>>> import numpy as np
>>> from numpy import linalg as LA
>>> np.set_printoptions(precision=2, suppress=True, linewidth=100)
>>> rd = lambda a: np.round(a, 2) + 0
>>> W0 = np.load("mat.npy")
>>> print(W0)
[[1 0 0 0 0 0 0 0 0 0 0]
 [3 1 0 0 0 0 0 0 0 0 0]
 [1 2 1 0 0 0 0 0 0 0 0]
 [0 1 0 1 0 0 0 0 0 0 0]
 [1 3 3 1 1 0 0 0 0 0 0]
 [2 3 3 3 2 1 0 0 0 0 0]
 [0 0 3 0 1 2 1 0 0 0 0]
 [3 2 0 2 3 2 1 1 0 0 0]
 [3 2 0 2 3 1 1 2 1 0 0]
 [0 3 1 0 0 2 0 0 1 1 0]
 [0 1 0 2 1 3 2 3 0 2 1]]
>>> # triangular
>>> assert W0 == W0.T
Traceback (most recent call last):
  File "<python-input-7>", line 1, in <module>
    assert W0 == W0.T
           ^^^^^^^^^^
ValueError: The truth value of an array with more than one element is ambiguous. Use a.any() or a.all()
>>> print((W0 + W0.T) / 2)
[[1.  1.5 0.5 0.  0.5 1.  0.  1.5 1.5 0.  0. ]
 [1.5 1.  1.  0.5 1.5 1.5 0.  1.  1.  1.5 0.5]
 [0.5 1.  1.  0.  1.5 1.5 1.5 0.  0.  0.5 0. ]
 [0.  0.5 0.  1.  0.5 1.5 0.  1.  1.  0.  1. ]
 [0.5 1.5 1.5 0.5 1.  1.  0.5 1.5 1.5 0.  0.5]
 [1.  1.5 1.5 1.5 1.  1.  1.  1.  0.5 1.  1.5]
 [0.  0.  1.5 0.  0.5 1.  1.  0.5 0.5 0.  1. ]
 [1.5 1.  0.  1.  1.5 1.  0.5 1.  1.  0.  1.5]
 [1.5 1.  0.  1.  1.5 0.5 0.5 1.  1.  0.5 0. ]
 [0.  1.5 0.5 0.  0.  1.  0.  0.  0.5 1.  1. ]
 [0.  0.5 0.  1.  0.5 1.5 1.  1.5 0.  1.  1. ]]
>>> print(rd(np.abs(LA.eigvals(W0)).max()))
1.0
>>> rng = np.random.default_rng(721)
>>> B = W0 + rng.integers(-2, 3, (11, 10)) @ rng.integers(-2, 3, (10, 11))
>>> print(B)
[[ -1  -3   2   5   4  -2   0   6  -1   5  12]
 [ -3  -2   4   5   4  -1   0  11   2   4  23]
 [  5   4   3  -4   1   2   4  -1   0  -6  -7]
 [  0   1   5 -13  -2  18  -2   0   0  -2  -9]
 [  3   3  -4   9  -1 -12   3  -8  -1   1  -5]
 [ 11  -7   5  17   1 -11   1  -9 -15  -5  -2]
 [ -1 -12   9  16   1  -3   5  -7  -4  10   0]
 [  3   6  -4  -6   8  -1 -12   5  -4  -9   2]
 [  2   2  -6   7   7 -11   2   4   2  -6   8]
 [ -7  10  -6   3   7 -14  -6   2   8   0   6]
 [ -2   0   0  -9   3   4  -1  -4   3   2  -4]]
>>> print(LA.matrix_rank(B - W0, tol=1e-8))
10
>>> vec = np.array([-2, -3, 1, 3, 1, 0, 1, 3, 0, 1, 0])
>>> h = np.maximum(B @ vec, 0)
>>> print(rd(np.tanh(B @ vec)))
[ 1.  1. -1. -1. -1.  1.  1. -1.  1. -1. -1.]
>>> print(rd(LA.norm(W0, 2)))
11.36
>>> idx = rng.permutation(11)
>>> print(idx)
[ 0 10  3  6  7  1  8  2  5  9  4]
>>> B = W0[idx][:, idx]
>>> print(rd(np.sort(np.abs(LA.eigvals(B)))))
[1. 1. 1. 1. 1. 1. 1. 1. 1. 1. 1.]
>>> print(np.allclose(B, W0))
False
>>> K = np.loadtxt("block18.csv", delimiter=",")
>>> print(K)
[[ 2.  2.  2.  2.  2.  2.  2.  2.  2.  2.  2.]
 [ 2.  4.  4.  4.  4.  4.  4.  4.  4.  4.  4.]
 [ 2.  4.  6.  6.  6.  6.  6.  6.  6.  6.  6.]
 [ 2.  4.  6.  8.  8.  8.  8.  8.  8.  8.  8.]
 [ 2.  4.  6.  8. 10. 10. 10. 10. 10. 10. 10.]
 [ 2.  4.  6.  8. 10. 12. 12. 12. 12. 12. 12.]
 [ 2.  4.  6.  8. 10. 12. 14. 14. 14. 14. 14.]
 [ 2.  4.  6.  8. 10. 12. 14. 16. 16. 16. 16.]
 [ 2.  4.  6.  8. 10. 12. 14. 16. 18. 18. 18.]
 [ 2.  4.  6.  8. 10. 12. 14. 16. 18. 20. 20.]
 [ 2.  4.  6.  8. 10. 12. 14. 16. 18. 20. 22.]]
>>> # symmetric, so the eigenvalues are real
>>> evals, evecs = LA.eigh(K)
>>> print(rd(LA.eigvalsh(K + 4 * np.eye(11))))
[  4.51   4.54   4.59   4.68   4.83   5.07   5.5    6.36   8.46  16.08 111.36]
>>> print(rd(LA.eigvalsh(K @ K)))
[    0.26     0.29     0.35     0.47     0.69     1.15     2.26     5.58    19.88   145.9  11527.16]
>>> print(rd(LA.svd(K, compute_uv=False)))
[107.36  12.08   4.46   2.36   1.5    1.07   0.83   0.68   0.59   0.54   0.51]
>>> print(rd(evals))
[  0.51   0.54   0.59   0.68   0.83   1.07   1.5    2.36   4.46  12.08 107.36]
>>> print(rd(evecs.T @ K @ evecs))
[[  0.51   0.     0.     0.     0.     0.     0.     0.     0.     0.     0.  ]
 [  0.     0.54   0.     0.     0.     0.     0.     0.     0.     0.     0.  ]
 [  0.     0.     0.59   0.     0.     0.     0.     0.     0.     0.     0.  ]
 [  0.     0.     0.     0.68   0.     0.     0.     0.     0.     0.     0.  ]
 [  0.     0.     0.     0.     0.83   0.     0.     0.     0.     0.     0.  ]
 [  0.     0.     0.     0.     0.     1.07   0.     0.     0.     0.     0.  ]
 [  0.     0.     0.     0.     0.     0.     1.5    0.     0.     0.     0.  ]
 [  0.     0.     0.     0.     0.     0.     0.     2.36   0.     0.     0.  ]
 [  0.     0.     0.     0.     0.     0.     0.     0.     4.46   0.     0.  ]
 [  0.     0.     0.     0.     0.     0.     0.     0.     0.    12.08   0.  ]
 [  0.     0.     0.     0.     0.     0.     0.     0.     0.     0.   107.36]]
>>> vec = np.ones(11)
>>> for _ in range(3):
...     vec = K @ vec
...     vec /= LA.norm(vec)
...     print(round(vec @ K @ vec, 2))
... 
107.23
107.36
107.36
>>> print(rd(LA.eigvalsh(K)[-1]))
107.36
>>> Lm = LA.cholesky(K)
>>> print(LA.eigvalsh(K).min() > 0)
True
>>> print(rd(Lm))
[[1.41 0.   0.   0.   0.   0.   0.   0.   0.   0.   0.  ]
 [1.41 1.41 0.   0.   0.   0.   0.   0.   0.   0.   0.  ]
 [1.41 1.41 1.41 0.   0.   0.   0.   0.   0.   0.   0.  ]
 [1.41 1.41 1.41 1.41 0.   0.   0.   0.   0.   0.   0.  ]
 [1.41 1.41 1.41 1.41 1.41 0.   0.   0.   0.   0.   0.  ]
 [1.41 1.41 1.41 1.41 1.41 1.41 0.   0.   0.   0.   0.  ]
 [1.41 1.41 1.41 1.41 1.41 1.41 1.41 0.   0.   0.   0.  ]
 [1.41 1.41 1.41 1.41 1.41 1.41 1.41 1.41 0.   0.   0.  ]
 [1.41 1.41 1.41 1.41 1.41 1.41 1.41 1.41 1.41 0.   0.  ]
 [1.41 1.41 1.41 1.41 1.41 1.41 1.41 1.41 1.41 1.41 0.  ]
 [1.41 1.41 1.41 1.41 1.41 1.41 1.41 1.41 1.41 1.41 1.41]]
>>> print(rd(Lm @ Lm.T))
[[ 2.  2.  2.  2.  2.  2.  2.  2.  2.  2.  2.]
 [ 2.  4.  4.  4.  4.  4.  4.  4.  4.  4.  4.]
 [ 2.  4.  6.  6.  6.  6.  6.  6.  6.  6.  6.]
 [ 2.  4.  6.  8.  8.  8.  8.  8.  8.  8.  8.]
 [ 2.  4.  6.  8. 10. 10. 10. 10. 10. 10. 10.]
 [ 2.  4.  6.  8. 10. 12. 12. 12. 12. 12. 12.]
 [ 2.  4.  6.  8. 10. 12. 14. 14. 14. 14. 14.]
 [ 2.  4.  6.  8. 10. 12. 14. 16. 16. 16. 16.]
 [ 2.  4.  6.  8. 10. 12. 14. 16. 18. 18. 18.]
 [ 2.  4.  6.  8. 10. 12. 14. 16. 18. 20. 20.]
 [ 2.  4.  6.  8. 10. 12. 14. 16. 18. 20. 22.]]
